$ ipython --no-banner

In [1]: import numpy as np

In [2]: from numpy import linalg as LA

In [3]: np.set_printoptions(precision=2, suppress=True, linewidth=140, sign=" ")

In [4]: def rd(a):
   ...:     return np.round(a, 2) + 0
   ...: 

In [5]: m1 = np.load("arr.npy")

In [6]: m1
Out[6]: 
array([[-2, -3,  0,  0,  0,  0,  0,  0, -3, -1, -3],
       [ 0, -1,  0,  0,  2,  3,  0, -3,  0, -2,  0],
       [ 0, -2,  0,  3,  0, -1,  0, -2,  0, -1,  0],
       [ 0,  0,  1,  0,  0, -1,  0,  0,  0,  0,  0]])

In [7]: # column 10 repeats column 8

In [8]: Y = m1[0, 0] * m1[1:] - np.outer(m1[1:, 0], m1[0])

In [9]: Y
Out[9]: 
array([[ 0,  2,  0,  0, -4, -6,  0,  6,  0,  4,  0],
       [ 0,  4,  0, -6,  0,  2,  0,  4,  0,  2,  0],
       [ 0,  0, -2,  0,  0,  2,  0,  0,  0,  0,  0]])

In [10]: m1[:, 0] / m1[0, 0]
Out[10]: array([ 1., -0., -0., -0.])

In [11]: np.flatnonzero(~Y.round(6).any(axis=1))
Out[11]: array([], dtype=int64)

In [12]: LA.matrix_rank(Y), LA.matrix_rank(m1)
Out[12]: (np.int64(3), np.int64(4))

In [13]: ang = np.radians(72)

In [14]: R = np.eye(11)

In [15]: R[0, 0] = R[9, 9] = np.cos(ang)

In [16]: R[0, 9], R[9, 0] = -np.sin(ang), np.sin(ang)

In [17]: rd(R)
Out[17]: 
array([[ 0.31,  0.  ,  0.  ,  0.  ,  0.  ,  0.  ,  0.  ,  0.  ,  0.  , -0.95,  0.  ],
       [ 0.  ,  1.  ,  0.  ,  0.  ,  0.  ,  0.  ,  0.  ,  0.  ,  0.  ,  0.  ,  0.  ],
       [ 0.  ,  0.  ,  1.  ,  0.  ,  0.  ,  0.  ,  0.  ,  0.  ,  0.  ,  0.  ,  0.  ],
       [ 0.  ,  0.  ,  0.  ,  1.  ,  0.  ,  0.  ,  0.  ,  0.  ,  0.  ,  0.  ,  0.  ],
       [ 0.  ,  0.  ,  0.  ,  0.  ,  1.  ,  0.  ,  0.  ,  0.  ,  0.  ,  0.  ,  0.  ],
       [ 0.  ,  0.  ,  0.  ,  0.  ,  0.  ,  1.  ,  0.  ,  0.  ,  0.  ,  0.  ,  0.  ],
       [ 0.  ,  0.  ,  0.  ,  0.  ,  0.  ,  0.  ,  1.  ,  0.  ,  0.  ,  0.  ,  0.  ],
       [ 0.  ,  0.  ,  0.  ,  0.  ,  0.  ,  0.  ,  0.  ,  1.  ,  0.  ,  0.  ,  0.  ],
       [ 0.  ,  0.  ,  0.  ,  0.  ,  0.  ,  0.  ,  0.  ,  0.  ,  1.  ,  0.  ,  0.  ],
       [ 0.95,  0.  ,  0.  ,  0.  ,  0.  ,  0.  ,  0.  ,  0.  ,  0.  ,  0.31,  0.  ],
       [ 0.  ,  0.  ,  0.  ,  0.  ,  0.  ,  0.  ,  0.  ,  0.  ,  0.  ,  0.  ,  1.  ]])

In [18]: Y = m1 @ R.T

In [19]: np.allclose(LA.norm(m1, axis=1), LA.norm(Y, axis=1))
Out[19]: True

In [20]: rd(np.abs(Y - m1).max(axis=0))
Out[20]: array([ 2.33,  0.  ,  0.  ,  0.  ,  0.  ,  0.  ,  0.  ,  0.  ,  0.  ,  1.38,  0.  ])

In [21]: rd(Y)
Out[21]: 
array([[ 0.33, -3.  ,  0.  ,  0.  ,  0.  ,  0.  ,  0.  ,  0.  , -3.  , -2.21, -3.  ],
       [ 1.9 , -1.  ,  0.  ,  0.  ,  2.  ,  3.  ,  0.  , -3.  ,  0.  , -0.62,  0.  ],
       [ 0.95, -2.  ,  0.  ,  3.  ,  0.  , -1.  ,  0.  , -2.  ,  0.  , -0.31,  0.  ],
       [ 0.  ,  0.  ,  1.  ,  0.  ,  0.  , -1.  ,  0.  ,  0.  ,  0.  ,  0.  ,  0.  ]])
